$ python3 -q
>>> import numpy as np
>>> np.set_printoptions(precision=1, suppress=True, linewidth=120, sign=" ")
>>> W2 = np.array([[-2.2, -0.5, -0.4]])
>>> rng = np.random.default_rng(83353)
>>> arr = np.array([[2],
...     [0],
...     [1],
...     [2],
...     [1],
...     [5],
...     [-5],
...     [-2],
...     [-2],
...     [-3],
...     [4],
...     [-4],
...     [-2],
...     [0],
...     [5],
...     [-4],
...     [2],
...     [-2],
...     [3],
...     [-4],
...     [3],
...     [-1],
...     [-5],
...     [-1],
...     [5]]) @ W2 + 0.1 * rng.normal(size=(25, 3))
>>> print(arr)
[[ -4.4  -0.9  -0.7]
 [  0.2   0.1  -0.2]
 [ -2.1  -0.6  -0.3]
 [ -4.3  -0.9  -0.7]
 [ -2.4  -0.6  -0.5]
 [-11.   -2.5  -2. ]
 [ 10.9   2.3   1.9]
 [  4.3   1.    0.8]
 [  4.3   1.    0.8]
 [  6.6   1.4   1.1]
 [ -9.   -2.   -1.7]
 [  8.9   2.    1.7]
 [  4.3   1.1   0.7]
 [ -0.1   0.1   0.3]
 [-11.2  -2.3  -2.1]
 [  8.7   1.9   1.5]
 [ -4.4  -1.2  -0.8]
 [  4.5   1.    0.8]
 [ -6.5  -1.4  -1.3]
 [  8.8   1.9   1.6]
 [ -6.6  -1.4  -1.1]
 [  2.    0.5   0.3]
 [ 10.9   2.6   1.9]
 [  2.2   0.5   0.4]
 [-11.2  -2.6  -2.1]]
>>> left, sigma, VT = np.linalg.svd(arr)
>>> print(sigma)
[ 36.1   0.5   0.4]
>>> print(np.argmax(sigma[:-1] / (sigma[1:] + 1e-6)) + 1)
1
>>> M2 = left[:, :1] @ np.diag(sigma[:1]) @ VT[:1]
>>> print(np.linalg.matrix_rank(arr, rtol=0.05))
1
>>> u = np.array([1, -2, -2, 2, -2, -2, -1, 2, 1, 3])
>>> r1 = np.array([5, -2, 5, 4, 1, -2, 0, 4, 3, -1, -2, -1, 4, 0, -4, 4])
>>> M = u[:, None] + r1[None, :]
>>> print(M)
[[ 6 -1  6  5  2 -1  1  5  4  0 -1  0  5  1 -3  5]
 [ 3 -4  3  2 -1 -4 -2  2  1 -3 -4 -3  2 -2 -6  2]
 [ 3 -4  3  2 -1 -4 -2  2  1 -3 -4 -3  2 -2 -6  2]
 [ 7  0  7  6  3  0  2  6  5  1  0  1  6  2 -2  6]
 [ 3 -4  3  2 -1 -4 -2  2  1 -3 -4 -3  2 -2 -6  2]
 [ 3 -4  3  2 -1 -4 -2  2  1 -3 -4 -3  2 -2 -6  2]
 [ 4 -3  4  3  0 -3 -1  3  2 -2 -3 -2  3 -1 -5  3]
 [ 7  0  7  6  3  0  2  6  5  1  0  1  6  2 -2  6]
 [ 6 -1  6  5  2 -1  1  5  4  0 -1  0  5  1 -3  5]
 [ 8  1  8  7  4  1  3  7  6  2  1  2  7  3 -1  7]]
>>> left, sigma, VT = np.linalg.svd(M)
>>> vecs = VT[:(sigma > 1e-8).sum()]
>>> vec = M[7] + 3 * M[3] + rng.integers(2) * np.eye(16)[14]
>>> print(vec)
[28.  0. 28. 24. 12.  0.  8. 24. 20.  4.  0.  4. 24.  8. -8. 24.]
>>> print(np.linalg.matrix_rank(np.vstack([M, vec])))
2
>>> print(round(float(np.linalg.norm(vec - vecs.T @ vecs @ vec)), 1))
0.0
>>> F = np.loadtxt("mat.csv", delimiter=",")
>>> print(F)
[[-11.9 -11.6 -15.9 -12.6  -0.5]
 [ 14.8   0.2  -2.2  -2.7  -0.7]
 [ 13.8   0.7  -1.9  -4.3   1.2]
 [ 14.6  -0.2  -3.1  -3.1   0.2]
 [-12.2 -11.8 -15.5 -11.9  -0.2]
 [-10.8 -11.  -13.5 -11.   -0.9]
 [ 11.8  -0.4  -1.8  -3.   -1.2]
 [ 13.5  -2.2  -3.9  -5.4  -1.5]
 [ 11.6   1.3  -3.6  -2.8   0.7]
 [ 13.2   1.   -2.4  -4.4   1.6]
 [-11.2 -13.  -16.1 -13.2  -1.6]
 [ 13.6  -0.2  -5.6  -1.3   2.5]
 [ 15.   -0.6  -6.1  -4.5   0.2]
 [ 13.8   0.3  -1.4  -2.2  -0.4]
 [-14.  -11.2 -15.7 -11.2  -0.6]
 [-13.2 -13.  -14.9 -11.3  -1.5]
 [ 13.4  -0.7  -1.2  -2.8  -1.2]]
>>> cen = F - F.mean(axis=0)
>>> left, sigma, VT = np.linalg.svd(cen, full_matrices=False)
>>> print((np.sign(left[:, 0]) == np.sign(left[0, 0])).astype(int))
[ 1  0  0  0  1  1  0  0  0  0  1  0  0  0  1  1  0]
>>> print(np.abs(VT[0]).argmax())
0
>>> print(np.round(sigma ** 2 / (sigma ** 2).sum(), 1) + 0)
[ 1.  0.  0.  0.  0.]
>>> print(np.round((sigma ** 2).sum() ** 2 / (sigma ** 4).sum(), 1))
1.0
>>> print(np.round(VT[0] * np.sign(VT[0, np.abs(VT[0]).argmax()]), 1) + 0)
[ 0.8  0.4  0.4  0.3  0. ]
>>> print(np.abs(left[:, 0]).argmax())
14
>>> feats = np.loadtxt("x.csv", delimiter=",")
>>> print(feats)
[[ 1.  0.  0.  0.  0.  0.  0.  0.  0.  0.  0.  0.]
 [ 0.  1.  0.  0.  0.  0.  0.  0.  0.  0.  0.  0.]
 [ 0.  0.  1.  0.  0.  0.  0.  0.  0.  0.  0.  0.]
 [ 0.  0.  0.  1.  0.  0.  0.  0.  0.  0.  0.  0.]
 [ 0.  0.  0.  0. -1.  0.  0.  0.  0.  0.  0.  0.]
 [ 0.  0.  0.  0.  0.  1.  0.  0.  0.  0.  0.  0.]
 [ 0.  0.  0.  0.  0.  0.  1.  0.  0.  0.  0.  0.]
 [ 0.  0.  0.  0.  0.  0.  0.  1.  0.  0.  0.  0.]
 [ 0.  0.  0.  0.  0.  0.  0.  0.  1.  0.  0.  0.]
 [ 0.  0.  0.  0.  0.  0.  0.  0.  0.  1.  0.  0.]
 [ 0.  0.  0.  0.  0.  0.  0.  0.  0.  0. -1.  0.]
 [ 0.  0.  0.  0.  0.  0.  0.  0.  0.  0.  0.  1.]]
>>> print(round(np.linalg.norm(feats, 2), 1))
1.0
>>> print(round(np.linalg.norm(feats, "nuc"), 1))
12.0
>>> print(np.linalg.norm(feats, axis=1).argmax())
0
>>> print(np.linalg.norm(feats, axis=1))
[ 1.  1.  1.  1.  1.  1.  1.  1.  1.  1.  1.  1.]
>>> u, r1 = M[3], M[1]
>>> print(u @ r1)
90
>>> print(u @ u)
290
>>> pr = (u @ r1) / (u @ u) * u
>>> print(round(np.linalg.norm(u + r1) ** 2 + np.linalg.norm(u - r1) ** 2, 1))
872.0
>>> K = np.load("case17.npy")
>>> print(K)
[[  0   4  -3  -1   0   5  -3  -2   2   2  -2  -5  -2   0]
 [  0   0   1   4   1  -4   2   5  -5  -3  -2  -5   1   2]
 [  3  -2   5   0   2  -2  -3  -4   1   5   2  -5  -1  -2]
 [  0   2   2  -1   5  -1  -2   4  -4   5  -3  -2  -1  -3]
 [  0   5   1  -5  -3   3   1  -1   2  -2   1  -1  -4  -4]
 [  5   4  -5  -3  -4  -5   0  -5  -3  -2  -4  -5  -4  -4]
 [  3   2   4   4   2   2   4   5   3   4  -2  -5  -1   5]
 [  4  -1  -5   5   0   2  -2   4   2  -4  -4  -5   0  -4]
 [  5   4   5  -1  -5   0  -1   5   1  -4  -2   4  -3  -1]
 [ -3   5   4  -4  -4  -1  -3  -4  -4   0  -3  -3   4  -2]
 [ -5  -1  -4   5   2  -1   0   3   1   4   3   5  -4  -2]
 [  5   0  -1   0   5   3   3   2  -4  -4   4  -1  -1  -1]
 [  0   4   2  19   5 -15   7  23 -23 -13 -12 -30   3  10]]
>>> M2 = K / np.linalg.norm(K, axis=1, keepdims=True)
>>> cov = M2 @ M2.T
>>> print((cov - 2 * np.eye(13)).round(6).argmax(axis=1))
[  4  12   3  12   8   4  12  12   4   5   3   1   1]
>>> print(np.argwhere(np.triu(np.abs(cov) > 0.95, 1)))
[[  1  12]]
>>> A = np.load("arr.npy")
>>> print(A)
[[-1  0  1  2  3  4]
 [ 5  6  7  8  9 10]
 [11 12 13 14 15 16]
 [17 18 19 20 21 22]
 [23 24 25 26 27 28]
 [29 30 31 32 33 34]
 [35 36 37 38 39 40]
 [41 42 43 44 45 46]
 [47 48 49 50 51 52]
 [53 54 55 56 57 58]]
>>> print(np.unique(A.round(6), axis=0).shape)
(10, 6)
>>> print(np.abs(np.diag(np.linalg.qr(A)[1])) > 1e-9)
[ True  True False False False False]
>>> try:
...     np.linalg.inv(A)
... except np.linalg.LinAlgError as e:
...     print(repr(e))
... 
LinAlgError('Last 2 dimensions of the array must be square')
>>> print(np.allclose(A[:-1].T @ np.linalg.lstsq(A[:-1].T, A[-1])[0], A[-1]))
True
>>> print(np.round(np.trace(np.linalg.pinv(A) @ A), 1))
2.0
>>> print(np.round(A @ np.linalg.pinv(A) @ A, 1) + 0)
[[-1.  0.  1.  2.  3.  4.]
 [ 5.  6.  7.  8.  9. 10.]
 [11. 12. 13. 14. 15. 16.]
 [17. 18. 19. 20. 21. 22.]
 [23. 24. 25. 26. 27. 28.]
 [29. 30. 31. 32. 33. 34.]
 [35. 36. 37. 38. 39. 40.]
 [41. 42. 43. 44. 45. 46.]
 [47. 48. 49. 50. 51. 52.]
 [53. 54. 55. 56. 57. 58.]]
>>> left, sigma = np.linalg.svd(feats)
Traceback (most recent call last):
  File "<python-input-56>", line 1, in <module>
    left, sigma = np.linalg.svd(feats)
    ^^^^^^^^^^^
ValueError: too many values to unpack (expected 2)
>>> left, sigma, VT = np.linalg.svd(feats, full_matrices=False)
>>> print(np.cumsum(sigma ** 2) / np.sum(sigma ** 2))
[ 0.1  0.2  0.2  0.3  0.4  0.5  0.6  0.7  0.8  0.8  0.9  1. ]
>>> print(np.allclose(left * sigma @ VT, feats))
True
>>> print(left.shape, sigma.shape, VT.shape)
(12, 12) (12,) (12, 12)
>>> left, sigma, VT = np.linalg.svd(A)
>>> print(np.argmax(sigma[:-1] / (sigma[1:] + 1e-6)) + 1)
2
>>> print(sigma.round(1) + 0)
[ 258.2    6.8    0.     0.     0.     0. ]
>>> M2 = left[:, :2] @ np.diag(sigma[:2]) @ VT[:2]
>>> print(round(float(np.linalg.norm(A - M2) / np.linalg.norm(A)), 1))
0.0
>>> print(M2.round(1) + 0)
[[-1.  0.  1.  2.  3.  4.]
 [ 5.  6.  7.  8.  9. 10.]
 [11. 12. 13. 14. 15. 16.]
 [17. 18. 19. 20. 21. 22.]
 [23. 24. 25. 26. 27. 28.]
 [29. 30. 31. 32. 33. 34.]
 [35. 36. 37. 38. 39. 40.]
 [41. 42. 43. 44. 45. 46.]
 [47. 48. 49. 50. 51. 52.]
 [53. 54. 55. 56. 57. 58.]]
>>> print(np.linalg.matrix_rank(M2))
2
>>> print(np.linalg.matrix_rank(A, rtol=0.05))
1
>>> print([round(float(x), 1) for x in np.linalg.svd(A, compute_uv=False)[:3]])
[258.2, 6.8, 0.0]
>>> print(np.argsort(-np.linalg.norm(A, axis=0).round(6), kind="stable")[:3])
[ 5  4  3]
>>> print(round(np.linalg.norm(A, 2) / np.linalg.norm(A), 1))
1.0
>>> print(np.linalg.cond(A) > 100)
True
>>> vec = np.array([1, 2, 3, 2, 2, 1])
>>> h = np.maximum(A @ vec, 0)
>>> print(np.maximum(A @ (3 * vec), 0))
[   48   246   444   642   840  1038  1236  1434  1632  1830]
>>> print(A.T @ h)
[ 114050  117180  120310  123440  126570  129700]
>>> print(np.flatnonzero(h > 1e-9))
[ 0  1  2  3  4  5  6  7  8  9]
>>> m1 = np.loadtxt("w.csv", delimiter=",")
>>> print(m1)
[[-18.   0.   0. -11.   2.   3. -11.  -3.  -5.  -8.  -4.   1.  11.  -1.  -6.]
 [  0.   0.   2.  -9.  -9.  -4.   1.   8.  12.   3.  11.   7.   2. -10.  -9.]
 [  0.   2.   0. -10.  -3.  -7. -14.   8.   2.   4.  15.  -5.   4.   2.   1.]
 [-11.  -9. -10. -14.  -9.   6. -16.   3.  -2.  12.   9.  -1.  -6.  -4.   3.]
 [  2.  -9.  -3.  -9.  -4.  16.  -8.  13.  14.   3.   1.  -6.   5.  -4.  -9.]
 [  3.  -4.  -7.   6.  16.   2.   7.   9.   0.  10.  -9.  12.   6.  -3.  14.]
 [-11.   1. -14. -16.  -8.   7.   4.  -6.   3.   0. -12.  -1.   4.  10.   5.]
 [ -3.   8.   8.   3.  13.   9.  -6.  18.  -8.  13.  -9.   5.   6.  -3. -15.]
 [ -5.  12.   2.  -2.  14.   0.   3.  -8.  -8.   6.   2.   5.  -2. -14.   4.]
 [ -8.   3.   4.  12.   3.  10.   0.  13.   6.   2.  11.   1.   1.  -1.  -8.]
 [ -4.  11.  15.   9.   1.  -9. -12.  -9.   2.  11.   2.   1.   5. -13.  -6.]
 [  1.   7.  -5.  -1.  -6.  12.  -1.   5.   5.   1.   1.  18. -11. -10.   0.]
 [ 11.   2.   4.  -6.   5.   6.   4.   6.  -2.   1.   5. -11.   8.  -2. -17.]
 [ -1. -10.   2.  -4.  -4.  -3.  10.  -3. -14.  -1. -13. -10.  -2.  16.   4.]
 [ -6.  -9.   1.   3.  -9.  14.   5. -15.   4.  -8.  -6.   0. -17.   4.   6.]]
>>> # equal to its transpose
>>> print(round(float(np.linalg.norm(m1[1], 1)), 1), np.round(np.linalg.norm(m1[1], np.inf), 1))
87.0 12.0
>>> print(round(np.linalg.norm(m1) ** 2 / np.linalg.norm(m1, 2) ** 2, 1))
4.1
>>> print(round(np.linalg.norm(m1, "nuc"), 1))
391.8
